In [1]: import numpy as np

In [2]: from numpy import linalg as LA

In [3]: np.set_printoptions(precision=2, suppress=True, linewidth=120)

In [4]: rnd = lambda a: np.round(a, 2) + 0

In [5]: W0 = np.loadtxt("test15.csv", delimiter=",")

In [6]: print(W0)
[[ 1.  0.  0.  0.]
 [ 4.  1.  0.  0.]
 [-6.  2.  1.  0.]
 [ 1. -5.  6.  1.]]

In [7]: f = np.array([2, -3, 1, 0])

In [8]: out = W0 + np.outer(f, np.eye(4)[2])

In [9]: rnd(LA.det(out) / LA.det(W0)), rnd(1 + LA.solve(W0, f)[2])
Out[9]: (np.float64(36.0), np.float64(36.0))

In [10]: U, sig, vt = LA.svd(W0)

In [11]: rnd(sig)
Out[11]: array([8.28, 7.08, 1.84, 0.01])

In [12]: np.argmax(sig[:-1] / (sig[1:] + 1e-6)) + 1
Out[12]: np.int64(3)

In [13]: out = U[:, :3] @ np.diag(sig[:3]) @ vt[:3]

In [14]: rnd(out)
Out[14]: 
array([[ 1.  ,  0.  ,  0.  ,  0.01],
       [ 4.  ,  1.  ,  0.  ,  0.  ],
       [-6.  ,  2.  ,  1.  ,  0.  ],
       [ 1.  , -5.  ,  6.  ,  1.  ]])

In [15]: rnd(np.abs(W0 - out).max())
Out[15]: np.float64(0.01)

In [16]: LA.matrix_rank(W0, rtol=0.05)
Out[16]: np.int64(3)

In [17]: out = LA.inv(W0)

In [18]: rnd(W0 @ out)
Out[18]: 
array([[1., 0., 0., 0.],
       [0., 1., 0., 0.],
       [0., 0., 1., 0.],
       [0., 0., 0., 1.]])

In [19]: F = np.load("out2.npy")

In [20]: F
Out[20]: 
array([[ 4, -4, -2],
       [-4,  4,  2],
       [-2,  2,  1]])

In [21]: r = LA.matrix_rank(F)

In [22]: r
Out[22]: np.int64(1)

In [23]: ns = LA.svd(F)[2][r:].T

In [24]: np.allclose(F @ ns, 0)
Out[24]: True

In [25]: [int(LA.matrix_rank(F[:i])) for i in range(1, len(F) + 1)]
Out[25]: [1, 1, 1]

In [26]: rnd(F @ ns)
Out[26]: 
array([[0., 0.],
       [0., 0.],
       [0., 0.]])

In [27]: [int(LA.matrix_rank(np.delete(F, i, axis=0))) for i in range(3)]
Out[27]: [1, 1, 1]

In [28]: out = np.array([[0, 1, 1], [2, -1, -2]])

In [29]: cent = np.kron(out, F)

In [30]: rnd(LA.norm(cent, 2)), rnd(LA.norm(out, 2) * LA.norm(F, 2))
Out[30]: (np.float64(28.62), np.float64(28.62))

In [31]: cent
Out[31]: 
array([[ 0,  0,  0,  4, -4, -2,  4, -4, -2],
       [ 0,  0,  0, -4,  4,  2, -4,  4,  2],
       [ 0,  0,  0, -2,  2,  1, -2,  2,  1],
       [ 8, -8, -4, -4,  4,  2, -8,  8,  4],
       [-8,  8,  4,  4, -4, -2,  8, -8, -4],
       [-4,  4,  2,  2, -2, -1,  4, -4, -2]])

In [32]: x = np.array([0, 0, 0, 2, 3, -3, -2, -1, -2])

In [33]: h1 = np.maximum(cent @ x, 0)

In [34]: print(np.flatnonzero(h1 > 1e-9))
[0 4 5]

In [35]: np.maximum(cent @ (3 * x), 0)
Out[35]: array([6, 0, 0, 0, 6, 3])

In [36]: U, sig, vt = LA.svd(F)

In [37]: vecs = vt[:(sig > 1e-8).sum()]

In [38]: rng = np.random.default_rng(2113)

In [39]: x = F[1] + -3 * F[0] + rng.integers(2) * np.eye(3)[2]

In [40]: x
Out[40]: array([-16.,  16.,   9.])

In [41]: LA.matrix_rank(np.vstack([F, x]))
Out[41]: np.int64(2)

In [42]: rnd(LA.norm(x - vecs.T @ vecs @ x))
Out[42]: np.float64(0.94)

In [43]: np.allclose(vecs.T @ vecs @ x, x)
Out[43]: False

In [44]: out = F[0, 0] * F[1:] - np.outer(F[1:, 0], F[0])

In [45]: print(out)
[[0 0 0]
 [0 0 0]]

In [46]: LA.matrix_rank(out), LA.matrix_rank(F)
Out[46]: (np.int64(0), np.int64(1))

In [47]: np.flatnonzero(~out.round(6).any(axis=1))
Out[47]: array([0, 1])
